% python3 -q
>>> import numpy as np
>>> np.set_printoptions(precision=1, suppress=True, linewidth=120)
>>> def rd(a):
...     return np.round(a, 1) + 0
... 
>>> arr = np.array([[1, 0, 0], [0, 0, 2], [0, 0, 0]])
>>> rng = np.random.default_rng(6822)
>>> labels = rng.permutation(3)
>>> print(labels)
[2 1 0]
>>> A2 = arr[labels][:, labels]
>>> print(np.trace(A2))
1
>>> print(A2)
[[0 0 0]
 [2 0 0]
 [0 0 1]]
>>> print(np.allclose(A2, arr))
False
>>> U, s, VT = np.linalg.svd(A2, full_matrices=False)
>>> print((s > 1e-8).sum())
2
>>> print(np.abs(VT[0]))
[1. 0. 0.]
>>> basis = np.array([[-2, 0, 3, -3, 3, 2],
...     [0, 3, -3, -3, -1, -1],
...     [1, -1, -3, 2, 3, 2],
...     [3, 1, -3, 1, 3, -1]])
>>> E = rng.normal(size=(22, 4)) @ basis + np.array([-2, 1, 0, -1, 2, -2])
>>> print(rd(E))
[[  7.5   8.2 -20.2   2.6  -1.9  -9.1]
 [  2.8   3.6  -8.3   1.    2.9  -4.4]
 [ -2.4   3.4   1.3  -2.2  -8.   -7.6]
 [ -5.6   3.1   1.9  -6.4  -0.6  -1.5]
 [ -1.5  -1.3  -3.4   5.1  -6.1  -3.3]
 [ -4.4   2.5   3.8  -3.   -9.2  -6.7]
 [  2.1   3.   -6.4   2.4  -3.   -6.7]
 [ -1.3  -2.2   2.8   2.9   2.6  -1.6]
 [  0.    1.5  -2.7  -0.3   5.2  -1.9]
 [ -3.    0.7   1.9  -2.9   6.2   0.1]
 [ -3.4   4.3   3.7  -8.7   8.2  -1.3]
 [ -1.5   3.    1.6  -4.9   7.4  -2. ]
 [ -5.3  -0.4   6.8  -3.3   2.   -0.6]
 [ -0.5  -0.3  -2.2   1.2   7.    0.3]
 [  2.5   1.8  -9.9   2.6   6.6  -1. ]
 [  1.4   7.4  -6.7  -5.7   4.3  -5.4]
 [ -5.    2.    3.2  -5.7   3.2  -0.5]
 [ -1.5   2.8  -4.9  -1.9   1.9  -1.8]
 [  0.1   4.3  -7.1  -3.4   7.4  -1. ]
 [ -3.7   2.8  -0.7  -3.7  -1.3  -2.6]
 [ -5.    1.1   3.6  -5.3   6.1   1.1]
 [ -1.5   2.4  -2.3  -3.1   6.6  -0.5]]
>>> U, s, VT = np.linalg.svd(E)
>>> print(np.argmax(s[:-1] / (s[1:] + 1e-6)) + 1)
5
>>> A2 = U[:, :5] @ np.diag(s[:5]) @ VT[:5]
>>> print(rd(np.linalg.norm(E - A2) / np.linalg.norm(E)))
0.0
>>> print(rd(np.linalg.norm(E - A2, 2)), rd(s[5]))
0.0 0.0
>>> print(np.allclose(E[:-1].T @ np.linalg.lstsq(E[:-1].T, E[-1])[0], E[-1]))
True
>>> print(np.unique(E.round(6), axis=0).shape)
(22, 6)
>>> print(np.abs(np.diag(np.linalg.qr(E)[1])) > 1e-9)
[ True  True  True  True  True False]
>>> print(np.linalg.lstsq(E[:-1].T, E[-1])[2])
5
